In [1]: import numpy as np

In [2]: import numpy.linalg as la

In [3]: np.set_printoptions(precision=2, suppress=True, linewidth=120)

In [4]: feats = np.loadtxt("m.csv", delimiter=",")

In [5]: feats
Out[5]: 
array([[ 1.63, -0.23, -6.62, -4.59,  6.69, 10.47,  2.65, -4.97],
       [ 5.3 ,  5.91,  7.16,  4.79,  0.69,  5.57,  6.88,  2.74],
       [ 2.13,  1.15, -5.08, -2.89,  3.42, 10.28,  0.43, -6.03],
       [ 3.38,  4.55,  8.27,  6.02,  2.62,  4.82,  7.75,  2.42],
       [ 1.47,  0.86, -7.64, -3.38,  4.66,  7.99,  0.47, -5.54],
       [ 4.99,  3.87,  8.99,  3.86,  1.04,  6.11,  8.02,  1.92],
       [ 0.8 , -0.79, -7.43, -3.24,  4.11, 12.17,  2.9 , -3.48],
       [ 5.41,  5.13, 10.6 ,  4.27,  2.8 ,  4.04,  6.81,  2.16],
       [ 4.21,  2.36,  8.93,  5.  ,  1.01,  5.27,  7.41,  2.41],
       [ 5.05,  4.33, 11.09,  5.9 ,  0.78,  5.52,  7.65,  1.23],
       [ 3.44,  4.2 ,  7.87,  4.61,  3.45,  4.73,  7.12,  2.52],
       [ 3.96,  0.75, -7.54, -3.98,  4.02, 10.58,  1.01, -5.77],
       [ 1.83,  0.59, -6.41, -2.49,  3.1 ,  9.63,  0.53, -3.76],
       [ 0.51, -1.27, -7.6 , -3.43,  5.48, 10.77,  0.66, -5.3 ],
       [ 6.42,  2.5 , 10.98,  6.31,  3.  ,  3.94,  9.04,  2.43]])

In [6]: vec = np.array([1, 0, 6, 6, 0, 4, 9, 8])

In [7]: target = feats @ vec

In [8]: np.round(la.pinv(feats) @ feats, 2) + 0
Out[8]: 
array([[1., 0., 0., 0., 0., 0., 0., 0.],
       [0., 1., 0., 0., 0., 0., 0., 0.],
       [0., 0., 1., 0., 0., 0., 0., 0.],
       [0., 0., 0., 1., 0., 0., 0., 0.],
       [0., 0., 0., 0., 1., 0., 0., 0.],
       [0., 0., 0., 0., 0., 1., 0., 0.],
       [0., 0., 0., 0., 0., 0., 1., 0.],
       [0., 0., 0., 0., 0., 0., 0., 1.]])

In [9]: np.round(la.lstsq(feats, target)[0], 2) + 0
Out[9]: array([1., 0., 6., 6., 0., 4., 9., 8.])

In [10]: rng = np.random.default_rng(26030)

In [11]: target = target + 0.1 * rng.normal(size=15)

In [12]: target
Out[12]: 
array([-39.78, 183.28, -48.92, 197.72, -72.84, 194.06, -16.26, 189.2 , 194.88, 207.63, 181.45, -59.86, -38.54, -59.03,
       226.57])

In [13]: c, *_ = la.lstsq(feats, target)

In [14]: c.round()
Out[14]: array([ 1.,  0.,  6.,  6., -0.,  4.,  9.,  8.])

In [15]: np.round(la.norm(target - feats @ c), 2)
Out[15]: np.float64(0.32)

In [16]: X = np.load("mat.npy")

In [17]: X
Out[17]: 
array([[2, 0, 0, 0],
       [0, 0, 0, 0],
       [0, 0, 1, 0],
       [0, 0, 0, 0]])

In [18]: vec = np.array([3, -1, 0, 5])

In [19]: np.einsum("ij,j->i", X, vec)
Out[19]: array([6, 0, 0, 0])

In [20]: X @ (2 * vec)
Out[20]: array([12,  0,  0,  0])

In [21]: print(X @ np.eye(4)[3])
[0. 0. 0. 0.]

In [22]: np.sign((X @ vec).round(6))
Out[22]: array([1, 0, 0, 0])

In [23]: la.norm(X @ vec) <= la.norm(X, 2) * la.norm(vec) + 1e-9
Out[23]: np.True_

In [24]: print((X @ vec).argmax())
0
